$ ipython --no-banner

In [1]: import numpy as np

In [2]: import numpy.linalg as la

In [3]: np.set_printoptions(suppress=True, linewidth=160)

In [4]: def rd(a):
   ...:     return np.round(a, 2) + 0
   ...: 

In [5]: F = np.loadtxt("test12.csv", delimiter=",")

In [6]: F
Out[6]: 
array([[  0.17,   5.1 ,   0.06,  -0.03],
       [ -0.11,   5.7 ,  -0.56,  -0.04],
       [ -0.15,  -8.67,   0.33,   0.05],
       [  0.05,  -6.23,   0.15,  -0.01],
       [ -0.03,  -6.67,  -1.66,   0.04],
       [ -0.06, -15.92,   0.84,  -0.1 ],
       [ -0.05,   2.73,   0.56,  -0.02],
       [  0.  ,   4.75,  -2.14,   0.01],
       [  0.08,   2.47,  -1.52,   0.06],
       [ -0.01,   1.55,   1.74,  -0.03],
       [  0.06,   7.6 ,   0.03,  -0.01],
       [  0.04,   1.43,   0.04,   0.01],
       [ -0.41,   2.44,  -0.75,  -0.03],
       [  0.21,   1.05,  -1.34,  -0.02],
       [ -0.19,   0.7 ,  -1.66,  -0.02],
       [ -0.18,  -2.23,  -2.17,  -0.01],
       [ -0.22,  -3.22,   0.21,   0.01],
       [  0.25,  -6.29,  -0.67,   0.  ],
       [  0.14,   2.14,   1.02,   0.01],
       [ -0.09,   8.13,   0.46,   0.07],
       [  0.17,   1.4 ,   0.07,   0.03],
       [ -0.26,   7.83,   0.05,  -0.11],
       [ -0.03,  -3.72,   0.39,  -0.02],
       [  0.21,   5.42,   1.15,   0.02]])

In [7]: x0 = np.array([-1, 2, 1, -2])

In [8]: y = F @ x0

In [9]: rd(la.solve(F.T @ F, F.T @ y))
Out[9]: array([-1.,  2.,  1., -2.])

In [10]: rd(la.pinv(F) @ F)
Out[10]: 
array([[1., 0., 0., 0.],
       [0., 1., 0., 0.],
       [0., 0., 1., 0.],
       [0., 0., 0., 1.]])

In [11]: rd(la.lstsq(F, y)[0])
Out[11]: array([-1.,  2.,  1., -2.])

In [12]: rng = np.random.default_rng(6)

In [13]: y = y + 0.3 * rng.normal(size=24)

In [14]: rd(y)
Out[14]: 
array([ 10.47,  11.56, -17.73, -12.38, -14.75, -30.33,   6.31,   7.79,   3.31,   5.08,  15.24,   2.52,   4.35,   0.7 ,  -0.2 ,  -6.05,  -5.64, -12.96,   5.13,
        17.09,   2.37,  15.95,  -6.96,  11.82])

In [15]: b, *_ = la.lstsq(F, y)

In [16]: rd(b)
Out[16]: array([-0.45,  2.  ,  0.91, -3.91])

In [17]: [round(float(la.norm(la.solve(F.T @ F + lam * np.eye(4), F.T @ y))), 2) for lam in (0, 1, 10, 100)]
Out[17]: [4.5, 2.21, 2.08, 1.79]

In [18]: rd(la.norm(y - F @ b))
Out[18]: np.float64(1.5)

In [19]: W0 = np.array([[0, 0, 1, 1, 3, 0, 1],
    ...:     [0, 0, 1, 3, 0, 2, 3],
    ...:     [3, 3, 3, 2, 0, 2, 3],
    ...:     [2, 2, 0, 0, 1, 0, 3],
    ...:     [1, 2, 0, 0, 0, 0, 1],
    ...:     [2, 2, 2, 2, 1, 1, 0]])

In [20]: C2 = W0.T @ W0

In [21]: C2
Out[21]: 
array([[18, 19, 13, 10,  4,  8, 16],
       [19, 21, 13, 10,  4,  8, 17],
       [13, 13, 15, 14,  5, 10, 13],
       [10, 10, 14, 18,  5, 12, 16],
       [ 4,  4,  5,  5, 11,  1,  6],
       [ 8,  8, 10, 12,  1,  9, 12],
       [16, 17, 13, 16,  6, 12, 29]])

In [22]: np.allclose(C2, C2.T)
Out[22]: True

In [23]: np.diag(C2)
Out[23]: array([18, 21, 15, 18, 11,  9, 29])

In [24]: w, vecs = la.eigh(C2)

In [25]: x0 = np.array([0, 0, 2, 3, 2, 3, 3])

In [26]: rd(vecs * np.maximum(w, 0) @ vecs.T)
Out[26]: 
array([[18., 19., 13., 10.,  4.,  8., 16.],
       [19., 21., 13., 10.,  4.,  8., 17.],
       [13., 13., 15., 14.,  5., 10., 13.],
       [10., 10., 14., 18.,  5., 12., 16.],
       [ 4.,  4.,  5.,  5., 11.,  1.,  6.],
       [ 8.,  8., 10., 12.,  1.,  9., 12.],
       [16., 17., 13., 16.,  6., 12., 29.]])

In [27]: rd(la.eigvalsh(C2[1:, 1:]))
Out[27]: array([ 0.  ,  0.98,  8.76, 10.08, 11.08, 72.1 ])

In [28]: rd(vecs * np.abs(w) @ vecs.T)
Out[28]: 
array([[18., 19., 13., 10.,  4.,  8., 16.],
       [19., 21., 13., 10.,  4.,  8., 17.],
       [13., 13., 15., 14.,  5., 10., 13.],
       [10., 10., 14., 18.,  5., 12., 16.],
       [ 4.,  4.,  5.,  5., 11.,  1.,  6.],
       [ 8.,  8., 10., 12.,  1.,  9., 12.],
       [16., 17., 13., 16.,  6., 12., 29.]])

In [29]: x0 @ C2 @ x0
Out[29]: np.int64(1956)

In [30]: x0 = np.array([0, -2, 0, 1, -2, -1, -2])

In [31]: h = np.maximum(W0 @ x0, 0)

In [32]: np.maximum(W0 @ (3 * x0), 0)
Out[32]: array([0, 0, 0, 0, 0, 0])

In [33]: h
Out[33]: array([0, 0, 0, 0, 0, 0])

In [34]: np.maximum(W0 @ x0, 0) - np.maximum(-W0 @ x0, 0)
Out[34]: array([ -7,  -5, -12, -12,  -6,  -5])

In [35]: W0.T @ h
Out[35]: array([0, 0, 0, 0, 0, 0, 0])

In [36]: X = np.loadtxt("layer0.csv", delimiter=",")

In [37]: X
Out[37]: 
array([[-11.,  10.,   6.,   6.],
       [  8.,  -9.,  -6.,  -2.],
       [-22.,  22.,  15.,   8.],
       [-10.,  10.,   6.,   5.]])

In [38]: rd(la.norm(X, 2) / la.norm(X))
Out[38]: np.float64(1.0)

In [39]: [round(float(x), 2) for x in la.svd(X, compute_uv=False)[:3]]
Out[39]: [44.57, 3.01, 0.56]

In [40]: rd(np.abs(la.svd(X)[2][-1]))
Out[40]: array([0.59, 0.03, 0.67, 0.45])

In [41]: la.cond(X) > 100
Out[41]: np.True_

In [42]: left, sigma, VT = la.svd(X)

In [43]: np.argmax(sigma[:-1] / (sigma[1:] + 1e-6)) + 1
Out[43]: np.int64(1)

In [44]: M2 = left[:, :1] @ np.diag(sigma[:1]) @ VT[:1]

In [45]: la.matrix_rank(X, rtol=0.05)
Out[45]: np.int64(2)

In [46]: w, vecs = la.eig(X)

In [47]: rd(np.sort(la.eigvals(X.T)))
Out[47]: array([-3., -1.,  1.,  3.])

In [48]: M2 = la.inv(X)

In [49]: (np.abs(M2) > 1e-9).astype(int)
Out[49]: 
array([[1, 1, 1, 1],
       [0, 1, 1, 1],
       [1, 1, 1, 1],
       [1, 1, 1, 1]])

In [50]: rd(M2)
Out[50]: 
array([[-3.  ,  2.  ,  0.67,  3.33],
       [ 0.  , -1.  , -0.67,  0.67],
       [-3.33,  3.33,  1.67,  2.67],
       [-2.  ,  2.  ,  0.67,  2.33]])

In [51]: rd(la.det(X) * la.det(M2))
Out[51]: np.float64(1.0)

In [52]: rd(la.cond(X))
Out[52]: np.float64(370.54)

In [53]: def softmax(z):
    ...:     e = np.exp(z - z.max(axis=-1, keepdims=True))
    ...:     return e / e.sum(axis=-1, keepdims=True)
    ...: 

In [54]: rd(softmax(X[0] + 3))
Out[54]: array([0.  , 0.96, 0.02, 0.02])

In [55]: rd(softmax(X[0]))
Out[55]: array([0.  , 0.96, 0.02, 0.02])

In [56]: rd(softmax(10 * X[0]))
Out[56]: array([0., 1., 0., 0.])

In [57]: att = X @ X.T / np.sqrt(4)

In [58]: rd(softmax(att + np.triu(np.full(att.shape, -np.inf), 1)))
Out[58]: 
array([[1., 0., 0., 0.],
       [0., 1., 0., 0.],
       [0., 0., 1., 0.],
       [0., 0., 1., 0.]])

In [59]: softmax(att)[0] @ X
Out[59]: array([-22.,  22.,  15.,   8.])

In [60]: rd(softmax(att))
Out[60]: 
array([[0., 0., 1., 0.],
       [0., 1., 0., 0.],
       [0., 0., 1., 0.],
       [0., 0., 1., 0.]])

In [61]: sigma = 3 * 0.5 ** np.arange(5)

In [62]: E = rng.normal(size=(23, 5)) * rng.permutation(sigma)

In [63]: rd(E)
Out[63]: 
array([[-0.6 , -1.3 ,  1.07, -0.16,  1.81],
       [ 0.15,  0.23,  0.63,  0.17, -0.23],
       [ 0.41, -0.39, -0.67, -0.13,  0.9 ],
       [ 0.01, -0.65,  6.01, -0.07, -0.17],
       [ 0.15,  1.31, -0.45,  0.13,  0.15],
       [-0.55,  0.59,  3.06, -0.04, -0.02],
       [-0.56, -1.14, -1.17,  0.12, -0.7 ],
       [ 0.11,  0.73,  0.29,  0.11,  2.17],
       [-0.47,  0.56, -5.65,  0.08,  0.3 ],
       [-0.2 , -0.81, -0.19, -0.08,  0.15],
       [-0.34,  0.41, -3.11, -0.06, -0.59],
       [ 0.48, -1.12, -1.24,  0.22, -0.99],
       [-0.46,  0.21, -0.87,  0.16, -1.38],
       [ 0.07,  0.5 ,  3.11, -0.21,  2.14],
       [-0.34, -1.13, -2.86,  0.03, -0.48],
       [ 0.17,  0.37,  0.95, -0.05,  2.72],
       [-0.83, -1.3 , -1.52, -0.24, -3.83],
       [-0.3 , -0.56, -7.35,  0.16,  1.95],
       [ 0.46, -0.38,  0.44, -0.21,  0.31],
       [-0.25,  0.31, -1.03,  0.19,  1.24],
       [ 0.46, -1.2 , -5.46,  0.08, -0.87],
       [ 0.15,  0.22,  0.54,  0.17,  0.83],
       [ 0.18, -0.67,  5.17,  0.02,  1.66]])

In [64]: hat = E @ la.solve(E.T @ E, E.T)

In [65]: la.matrix_rank(np.eye(23) - hat)
Out[65]: np.int64(18)

In [66]: np.trace(hat)
Out[66]: np.float64(5.0)

In [67]: rd(np.diag(hat))
Out[67]: array([0.41, 0.09, 0.15, 0.23, 0.15, 0.19, 0.23, 0.13, 0.24, 0.07, 0.13, 0.34, 0.17, 0.21, 0.13, 0.16, 0.5 , 0.43, 0.2 , 0.15, 0.34, 0.09, 0.28])

In [68]: rd(la.norm(X, axis=1))
Out[68]: array([17.12, 13.6 , 35.45, 16.16])

In [69]: rd(la.norm(X[2] - X[1]))
Out[69]: np.float64(49.01)

In [70]: X[2] @ X[1]
Out[70]: np.float64(-480.0)
